$ python -q
>>> import numpy as np
>>> from numpy import linalg as LA
>>> np.set_printoptions(precision=1, suppress=True, linewidth=120)
>>> rd = lambda a: np.round(a, 1) + 0
>>> O, _ = LA.qr(np.array([[-2.2, 0.0, -0.5, 0.9, 1.7],
...     [-0.6, -0.9, 0.6, -0.2, 0.7],
...     [1.7, 1.0, 0.3, -0.8, 0.1],
...     [-0.1, 0.4, -1.0, -0.7, 0.2],
...     [-0.7, 1.1, -0.4, -1.5, 0.7]]))
>>> data = O[:, :5]
>>> rd(data)
array([[-0.8,  0.2, -0.1,  0.5, -0.4],
       [-0.2, -0.5, -0.4, -0.6, -0.5],
       [ 0.6,  0.4, -0.3,  0.1, -0.6],
       [ 0. ,  0.2,  0.8, -0.4, -0.4],
       [-0.2,  0.7, -0.3, -0.5,  0.3]])
>>> # columns are unit length and at right angles
>>> rng = np.random.default_rng(86)
>>> lab = rng.permutation(5)
>>> lab
array([2, 1, 4, 0, 3])
>>> A2 = data[lab][:, lab]
>>> np.allclose(A2, data)
False
>>> rd(np.sort(np.abs(LA.eigvals(A2))))
array([1., 1., 1., 1., 1.])
>>> x0 = np.array([0, -3, -1, 0, -3])
>>> target = data @ x0
>>> rd(target)
array([ 0.7,  3.2,  0.9, -0.4, -2.7])
>>> rd(LA.solve(data, target + data[:, 1]))
array([ 0., -2., -1.,  0., -3.])
>>> rd(LA.solve(data, 4 * target))
array([  0., -12.,  -4.,   0., -12.])
>>> f = np.array([9, -8, -1, 4, 5])
>>> A2 = data + np.outer(f, np.eye(5)[4])
>>> rd(LA.det(A2) / LA.det(data)), rd(1 + LA.solve(data, f)[4])
(np.float64(1.6), np.float64(1.6))
>>> LA.matrix_rank(LA.inv(A2) - LA.inv(data), tol=1e-8)
np.int64(1)
>>> x0 = np.array([3, 2, -3, -3, 1])
>>> [p for p in range(1, 25) if np.allclose(LA.matrix_power(data, p), np.eye(5))]
[]
>>> 5 - LA.matrix_rank(data - np.eye(5), tol=1e-8)
np.int64(1)
>>> rd(LA.det(data))
np.float64(1.0)
>>> rd(data.T @ (data @ x0))
array([ 3.,  2., -3., -3.,  1.])
>>> rd(LA.norm(x0)), rd(LA.norm(data @ x0))
(np.float64(5.7), np.float64(5.7))
>>> rd(np.abs(LA.eigvals(data)))
array([1., 1., 1., 1., 1.])
>>> rd(LA.inv(data))
array([[-0.8, -0.2,  0.6,  0. , -0.2],
       [ 0.2, -0.5,  0.4,  0.2,  0.7],
       [-0.1, -0.4, -0.3,  0.8, -0.3],
       [ 0.5, -0.6,  0.1, -0.4, -0.5],
       [-0.4, -0.5, -0.6, -0.4,  0.3]])
>>> rd(np.sort(np.abs(np.degrees(np.angle(LA.eigvals(data))))))
array([  0. , 114.5, 114.5, 151.6, 151.6])
>>> m1 = np.array([[-1, 0, 0, 0, 0, 0, 0],
...     [0, 3, 0, 0, 0, 0, 0],
...     [0, 0, 0, 0, 0, 0, 0],
...     [0, 0, 0, -4, 0, 0, 0],
...     [0, 0, 0, 0, 3, 0, 0],
...     [0, 0, 0, 0, 0, -4, 0],
...     [0, 0, 0, 0, 0, 0, 3]])
>>> lab = rng.permutation(7)
>>> lab
array([2, 5, 4, 1, 3, 6, 0])
>>> A2 = m1[lab][:, lab]
>>> A2
array([[ 0,  0,  0,  0,  0,  0,  0],
       [ 0, -4,  0,  0,  0,  0,  0],
       [ 0,  0,  3,  0,  0,  0,  0],
       [ 0,  0,  0,  3,  0,  0,  0],
       [ 0,  0,  0,  0, -4,  0,  0],
       [ 0,  0,  0,  0,  0,  3,  0],
       [ 0,  0,  0,  0,  0,  0, -1]])
>>> rd(np.sort(np.abs(LA.eigvals(A2))))
array([0., 1., 3., 3., 3., 4., 4.])
>>> LA.matrix_rank(A2 - A2[0, 0] * np.eye(7))
np.int64(6)
>>> np.prod(np.diag(A2)), rd(LA.det(A2))
(np.int64(0), np.float64(0.0))
>>> A2 = np.array([[1]])
>>> cent = np.array([[-1, 1], [0, 0]])
>>> K = np.block([[A2, np.array([[-1, -2]])], [np.zeros((2, 1)), cent]])
>>> K
array([[ 1., -1., -2.],
       [ 0., -1.,  1.],
       [ 0.,  0.,  0.]])
>>> LA.matrix_rank(K, rtol=0.1)
np.int64(2)
>>> rd(LA.norm(K, 2) / LA.norm(K))
np.float64(0.9)
>>> LA.cond(K) > 100
np.True_
>>> [round(float(x), 1) for x in LA.svd(K, compute_uv=False)[:3]]
[2.5, 1.3, 0.0]
>>> rd(LA.det(2 * K)), rd(LA.det(K))
(np.float64(0.0), np.float64(0.0))
>>> rd(LA.det(K.T))
np.float64(0.0)
>>> np.kron(np.eye(2, dtype=int), K)
array([[ 1., -1., -2.,  0., -0., -0.],
       [ 0., -1.,  1.,  0., -0.,  0.],
       [ 0.,  0.,  0.,  0.,  0.,  0.],
       [ 0., -0., -0.,  1., -1., -2.],
       [ 0., -0.,  0.,  0., -1.,  1.],
       [ 0.,  0.,  0.,  0.,  0.,  0.]])
>>> np.poly(K)
array([ 1.,  0., -1.,  0.])
>>> np.einsum("ij,ji->", K, K)
np.float64(2.0)
>>> rd(LA.eigvals(K))
array([ 1., -1.,  0.])
>>> A = np.load("a.npy")
>>> rd(A)
array([[-0.6,  0.2,  0.2, -0.7,  0.1],
       [-0.3, -0.2,  0.2,  0.4,  0.8],
       [ 0. ,  0.4, -0.8, -0.1,  0.4],
       [ 0.7, -0.3,  0.1, -0.5,  0.4],
       [ 0.3,  0.8,  0.5,  0.2,  0.1]])
>>> # orthonormal columns
>>> rd(LA.matrix_power(A, 3))
array([[ 0.6, -0.5,  0.4, -0.3,  0.4],
       [-0.6,  0.2,  0.3, -0.3,  0.7],
       [ 0.3,  0.3, -0.7, -0.2,  0.4],
       [-0.1, -0.4, -0.2,  0.8,  0.4],
       [ 0.4,  0.7,  0.5,  0.4,  0.1]])
>>> rd(np.sort(np.abs(LA.eigvals(A))))
array([1., 1., 1., 1., 1.])
>>> rd(np.trace(A))
np.float64(-2.1)
>>> rd(np.abs(LA.eigvals(A)).max())
np.float64(1.0)
>>> rd(A @ A)
array([[-0.1,  0.2, -0.3,  0.9, -0.1],
       [ 0.8,  0.6,  0.1,  0. ,  0.1],
       [-0.1, -0.1,  0.9,  0.3,  0. ],
       [-0.6,  0.7,  0.1, -0.2, -0.3],
       [-0.3,  0.1,  0. ,  0. ,  1. ]])
>>> np.allclose(A @ A.T, A.T @ A)
True
>>> np.allclose(A, A.T)
False
>>> x0 = np.array([-4, 5, 1, 3, -1])
>>> h1 = np.maximum(A @ x0, 0)
>>> rd(A * (h1 > 1e-9)[:, None])
array([[-0.6,  0.2,  0.2, -0.7,  0.1],
       [-0.3, -0.2,  0.2,  0.4,  0.8],
       [ 0. ,  0.4, -0.8, -0.1,  0.4],
       [ 0. ,  0. ,  0. ,  0. ,  0. ],
       [ 0.3,  0.8,  0.5,  0.2,  0.1]])
>>> np.flatnonzero(h1 > 1e-9)
array([0, 1, 2, 4])
>>> rd(np.maximum(A @ x0, 0) - np.maximum(-A @ x0, 0))
array([ 1.6,  0.8,  0.6, -5.9,  3.7])
>>> W0 = np.load("w.npy")
>>> rd(W0)
array([[-0.4,  0.2, -0.2, -0.5,  0.7],
       [ 0.6, -0.4, -0.1, -0.7, -0.1],
       [ 0.5,  0.8,  0.1,  0. ,  0.1],
       [ 0.1, -0.2,  0.9,  0. ,  0.3],
       [ 0.4, -0.3, -0.3,  0.5,  0.6]])
>>> # orthonormal columns
>>> np.prod(np.diag(m1)), rd(LA.det(m1))
(np.int64(0), np.float64(0.0))
>>> [int(LA.matrix_rank(LA.matrix_power(m1, p))) for p in range(1, 8)]
[6, 6, 6, 6, 6, 6, 6]
>>> rd(np.sort(LA.eigvals(m1)))
array([-4., -4., -1.,  0.,  3.,  3.,  3.])
>>> LA.matrix_rank(m1 - m1[0, 0] * np.eye(7))
np.int64(6)
>>> blk = np.stack([A, 5 * A, A[::-1]])
>>> (blk @ A.T).shape
(3, 5, 5)
>>> rd(np.einsum("bij,cij->bc", blk, blk))
array([[  5.,  25.,   1.],
       [ 25., 125.,   5.],
       [  1.,   5.,   5.]])
>>> rd(blk.sum(axis=0))
array([[-3.3,  2.2,  1.8, -4.1,  0.8],
       [-1.1, -1.5,  1.6,  1.9,  5.2],
       [ 0.2,  3.1, -5.6, -0.5,  2.9],
       [ 3.7, -1.8,  1.1, -2.8,  3.3],
       [ 1.2,  5. ,  3.1,  0.4,  0.6]])
>>> rd(LA.pinv(W0))
array([[-0.4,  0.6,  0.5,  0.1,  0.4],
       [ 0.2, -0.4,  0.8, -0.2, -0.3],
       [-0.2, -0.1,  0.1,  0.9, -0.3],
       [-0.5, -0.7,  0. ,  0. ,  0.5],
       [ 0.7, -0.1,  0.1,  0.3,  0.6]])
>>> rd(LA.svd(W0, compute_uv=False))
array([1., 1., 1., 1., 1.])
>>> mat = np.load("sample13.npy")
>>> mat
array([[0, 1, 0, 1, 1, 0, 0],
       [1, 0, 1, 0, 0, 0, 1],
       [0, 1, 0, 0, 1, 0, 1],
       [1, 0, 0, 0, 1, 0, 0],
       [1, 0, 1, 1, 0, 1, 0],
       [0, 0, 0, 0, 1, 0, 0],
       [0, 1, 1, 0, 0, 0, 0]])
>>> mat.sum(axis=0)
array([3, 3, 3, 2, 4, 1, 2])
>>> low = np.diag(mat.sum(axis=1)) - mat
>>> low
array([[ 3, -1,  0, -1, -1,  0,  0],
       [-1,  3, -1,  0,  0,  0, -1],
       [ 0, -1,  3,  0, -1,  0, -1],
       [-1,  0,  0,  2, -1,  0,  0],
       [-1,  0, -1, -1,  4, -1,  0],
       [ 0,  0,  0,  0, -1,  1,  0],
       [ 0, -1, -1,  0,  0,  0,  2]])
>>> feats = np.vander(np.arange(3) - 1, 4, increasing=True)
>>> feats
array([[ 1, -1,  1, -1],
       [ 1,  0,  0,  0],
       [ 1,  1,  1,  1]])
>>> def softmax(z):
...     e = np.exp(z - z.max(axis=-1, keepdims=True))
...     return e / e.sum(axis=-1, keepdims=True)
... 
>>> rd(softmax(feats[2] + 2))
array([0.2, 0.2, 0.2, 0.2])
>>> att = feats @ feats.T / np.sqrt(4)
>>> rd(softmax(att))
array([[0.7, 0.2, 0.1],
       [0.3, 0.3, 0.3],
       [0.1, 0.2, 0.7]])
>>> blk = np.stack([feats, 4 * feats, feats[::-1]])
>>> np.einsum("bij,cij->bc", blk, blk)
array([[  9,  36,   1],
       [ 36, 144,   4],
       [  1,   4,   9]])
>>> rd(LA.norm(blk, axis=(1, 2)))
array([ 3., 12.,  3.])
>>> blk.shape
(3, 3, 4)
>>> A2 = feats[0, 0] * feats[1:] - np.outer(feats[1:, 0], feats[0])
>>> A2
array([[ 0,  1, -1,  1],
       [ 0,  2,  0,  2]])
>>> feats[:, 0] / feats[0, 0]
array([1., 1., 1.])
>>> F = np.load("x.npy")
>>> F
array([[ 1,  0, -1, -1, -1,  0],
       [-1, -3, -3,  2,  3,  3],
       [ 0,  2, -1, -3,  0, -3],
       [ 1, -2, -3,  2,  3,  0]])
>>> A2 = F[0, 0] * F[1:] - np.outer(F[1:, 0], F[0])
>>> A2
array([[ 0, -3, -4,  1,  2,  3],
       [ 0,  2, -1, -3,  0, -3],
       [ 0, -2, -2,  3,  4,  0]])
>>> F[:, 0] / F[0, 0]
array([ 1., -1.,  0.,  1.])
>>> np.flatnonzero(~A2.round(6).any(axis=1))
array([], dtype=int64)
>>> w1 = np.array([[3, 0, 2, 1, 0, -1],
...     [3, 3, -2, 2, 2, -2],
...     [3, -2, 1, 1, 0, 2],
...     [2, 0, 3, -2, -3, -2],
...     [3, 0, -3, 0, 3, 0],
...     [-3, 2, 1, 2, 0, 3]])
>>> c = np.array([2, 1, 1, -1, 2, 0])
>>> H = np.maximum(A2 @ w1 + c, 0)
>>> LA.matrix_rank(H)
np.int64(3)
>>> rd((H > 0).mean(axis=0))
array([0.7, 0.7, 0.3, 0.3, 0.7, 0.3])
>>> (H > 0).astype(int)
array([[0, 1, 1, 0, 0, 1],
       [1, 1, 0, 1, 1, 0],
       [1, 0, 0, 0, 1, 0]])
>>> cent = np.array([[2, 1], [2, 1], [1, 2], [2, 0], [0, 0], [1, 0]])
>>> (H @ cent).round(6).argmax(axis=1)
array([0, 0, 0])
>>> w1 @ cent
array([[ 9,  7],
       [12,  2],
       [ 7,  3],
       [ 1,  8],
       [ 3, -3],
       [ 6,  1]])
>>> A2 = F / LA.norm(F, axis=1, keepdims=True)
>>> G = A2 @ A2.T
>>> rd(G[2])
array([ 0.4, -0.6,  1. , -0.3])
>>> rd(LA.norm(A2, axis=1))
array([1., 1., 1., 1.])
>>> rd(G)
array([[ 1. , -0.2,  0.4, -0.1],
       [-0.2,  1. , -0.6,  0.8],
       [ 0.4, -0.6,  1. , -0.3],
       [-0.1,  0.8, -0.3,  1. ]])
>>> G = F.T @ F
>>> rd(LA.svd(F, compute_uv=False) ** 2)
array([69.6, 18.3,  3.9,  3.2])
>>> (F @ F.T).shape
(4, 4)
>>> np.allclose(G, G.T)
True
>>> rd(LA.eigvalsh(G)[::-1])
array([69.6, 18.3,  3.9,  3.2,  0. ,  0. ])
>>> LA.matrix_rank(G)
np.int64(4)
>>> np.unravel_index(np.abs(F).argmax(), F.shape)
(np.int64(1), np.int64(1))
>>> F.shape
(4, 6)
>>> np.count_nonzero(F)
np.int64(19)
>>> F - F[0]
array([[ 0,  0,  0,  0,  0,  0],
       [-2, -3, -2,  3,  4,  3],
       [-1,  2,  0, -2,  1, -3],
       [ 0, -2, -2,  3,  4,  0]])
>>> F.sum(axis=1)
array([-2,  1, -5,  1])
>>> LA.matrix_rank(F)
np.int64(4)
